% python3 -q
>>> import numpy as np
>>> np.set_printoptions(suppress=True, linewidth=120)
>>> def rd(a):
...     return np.round(a, 2) + 0
... 
>>> mat = np.load("mat.npy")
>>> print(mat)
[[3 4 4 4 3 2]
 [0 5 1 2 3 1]
 [0 0 2 3 1 4]
 [0 0 0 1 0 4]
 [0 0 0 0 1 4]
 [0 0 0 0 0 1]]
>>> print(np.linalg.norm(mat, axis=1).argmax())
0
>>> print(mat[1] @ mat[5])
1
>>> print(rd(np.linalg.norm(mat) ** 2 / np.linalg.norm(mat, 2) ** 2))
1.43
>>> print(rd(np.linalg.norm(mat, "nuc")))
23.03
>>> print(rd(np.linalg.det(mat)))
30.0
>>> print((mat + mat.T) / 2)
[[3.  2.  2.  2.  1.5 1. ]
 [2.  5.  0.5 1.  1.5 0.5]
 [2.  0.5 2.  1.5 0.5 2. ]
 [2.  1.  1.5 1.  0.  2. ]
 [1.5 1.5 0.5 0.  1.  2. ]
 [1.  0.5 2.  2.  2.  1. ]]
>>> np.linalg.determinant(mat)
Traceback (most recent call last):
  File "<python-input-11>", line 1, in <module>
    np.linalg.determinant(mat)
    ^^^^^^^^^^^^^^^^^^^^^
AttributeError: module 'numpy.linalg' has no attribute 'determinant'
>>> print((mat - mat.T) / 2)
[[ 0.   2.   2.   2.   1.5  1. ]
 [-2.   0.   0.5  1.   1.5  0.5]
 [-2.  -0.5  0.   1.5  0.5  2. ]
 [-2.  -1.  -1.5  0.   0.   2. ]
 [-1.5 -1.5 -0.5  0.   0.   2. ]
 [-1.  -0.5 -2.  -2.  -2.   0. ]]
>>> print(rd(np.sort(np.abs(np.linalg.eigvals(mat)))))
[1. 1. 1. 2. 3. 5.]
>>> x = np.array([2, 3, 3, 5, 7, 1])
>>> target = mat @ x
>>> coef, lr = np.zeros(6), 1 / np.linalg.norm(mat, 2) ** 2
>>> for i in range(3):
...     coef -= lr * mat.T @ (mat @ coef - target)
...     if i % 1 == 0: print(i, round(np.linalg.norm(mat @ coef - target), 2))
... 
0 11.84
1 8.44
2 6.2
>>> print(rd(np.linalg.cond(mat)))
103.8
>>> U, sig, Vh = np.linalg.svd(mat, full_matrices=False)
>>> print(rd(sig / sig[0]))
[1.   0.56 0.3  0.14 0.07 0.01]
>>> print(np.abs(U[:, 0]).round(6).argmax())
0
>>> print((sig > 1e-8).sum())
6
>>> print(rd(Vh @ Vh.T))
[[1. 0. 0. 0. 0. 0.]
 [0. 1. 0. 0. 0. 0.]
 [0. 0. 1. 0. 0. 0.]
 [0. 0. 0. 1. 0. 0.]
 [0. 0. 0. 0. 1. 0.]
 [0. 0. 0. 0. 0. 1.]]
>>> print(rd(np.abs(Vh[0])))
[0.19 0.48 0.38 0.47 0.38 0.47]
>>> print(np.allclose(U * sig @ Vh, mat))
True
>>> print(rd(np.sqrt((sig ** 2).sum())), rd(np.linalg.norm(mat)))
13.23 13.23
>>> print(rd(sig))
[11.08  6.19  3.28  1.57  0.79  0.11]
